>>> import numpy as np
>>> np.set_printoptions(precision=2, suppress=True, linewidth=200)
>>> K = np.load("data.npy")
>>> print(K)
[[1.   0.7  0.49]
 [0.7  1.   0.7 ]
 [0.49 0.7  1.  ]]
>>> # symmetric, so the eigenvalues are real
>>> print(np.linalg.svd(K, compute_uv=False))
[2.26 0.51 0.23]
>>> print(np.diff(K, axis=0))
[[-0.3   0.3   0.21]
 [-0.21 -0.3   0.3 ]]
>>> print(K - K[0])
[[ 0.    0.    0.  ]
 [-0.3   0.3   0.21]
 [-0.51  0.    0.51]]
>>> print(np.count_nonzero(K))
9
>>> X = np.load("dump.npy")
>>> print(X)
[[6. 2.]
 [2. 9.]]
>>> low = np.linalg.cholesky(X)
>>> print(low)
[[2.45 0.  ]
 [0.82 2.89]]
>>> print(np.diag(low) ** 2)
[6.   8.33]
>>> print(X / np.sqrt(np.outer(np.diag(X), np.diag(X))))
[[1.   0.27]
 [0.27 1.  ]]
>>> print(np.trace(X))
15.0
>>> print(X @ X)
[[40. 30.]
 [30. 85.]]
>>> print(round(float(np.linalg.det(X)), 2))
50.0
>>> print(np.allclose(X @ X.T, X.T @ X))
True
>>> print((X - X.T) / 2)
[[0. 0.]
 [0. 0.]]
>>> x0 = np.ones(2)
>>> for _ in range(5):
...     x0 = X @ x0
...     x0 /= np.linalg.norm(x0)
...     print(round(x0 @ X @ x0, 2))
... 
9.86
9.97
9.99
10.0
10.0
>>> print(round(np.linalg.eigvalsh(X)[-1], 2))
10.0
>>> print(x0)
[0.46 0.89]
>>> Q, r_ = np.linalg.qr(X)
>>> print(Q)
[[-0.95 -0.32]
 [-0.32  0.95]]
>>> print(Q @ r_)
[[6. 2.]
 [2. 9.]]
>>> print(Q.shape, r_.shape)
(2, 2) (2, 2)
>>> print(np.allclose(r_.T @ r_, X.T @ X))
True
>>> print(r_)
[[-6.32 -4.74]
 [ 0.    7.91]]
>>> print(np.round(np.trace(Q @ Q.T), 2))
2.0
>>> F = np.load("run2.npy")
>>> print(F)
[[2 0 0]
 [5 5 0]
 [3 4 2]]
>>> rng = np.random.default_rng(28)
>>> idx = rng.permutation(3)
>>> B = F[:, idx] * rng.choice([-1, 1], 3)
>>> print(B)
[[ 0  0  2]
 [-5  0  5]
 [-4  2  3]]
>>> U, _, VT = np.linalg.svd(F.T @ B)
>>> print(np.round(np.linalg.lstsq(F, B)[0], 2) + 0)
[[ 0.  0.  1.]
 [-1.  0.  0.]
 [ 0.  1.  0.]]
>>> idx = rng.permutation(3)
>>> print(idx)
[0 2 1]
>>> B = F[idx][:, idx]
>>> print(np.diag(B))
[2 2 5]
>>> print(np.allclose(B, F))
False
>>> print(np.sort(np.abs(np.linalg.eigvals(B))))
[2. 2. 5.]
>>> print(round(float(np.linalg.det(B)), 2), np.round(np.linalg.det(F[idx]), 2))
20.0 -20.0
>>> B = np.array([[3, 1], [3, -1], [3, 2]])
>>> print(np.vstack([F, B.T]).shape)
(5, 3)
>>> print(F @ B)
[[ 6  2]
 [30  0]
 [27  3]]
>>> print(np.linalg.matrix_rank(F @ B))
2
>>> x0 = np.array([1, 5, -2])
>>> rhs = F @ x0
>>> print(rhs)
[ 2 30 19]
>>> print(np.linalg.solve(F.T, F[1]))
[0. 1. 0.]
>>> print(np.linalg.solve(F, F[:, 1]))
[0. 1. 0.]
>>> Q = F.astype(float).copy()
>>> for j in range(3):
...     Q[:, j] -= Q[:, :j] @ (Q[:, :j].T @ Q[:, j])
...     Q[:, j] /= np.linalg.norm(Q[:, j])
... 
>>> print(np.round(Q.T @ F, 2) + 0)
[[6.16 6.   0.97]
 [0.   2.23 0.97]
 [0.   0.   1.45]]
>>> print(np.round(Q.T @ Q, 2) + 0)
[[1. 0. 0.]
 [0. 1. 0.]
 [0. 0. 1.]]
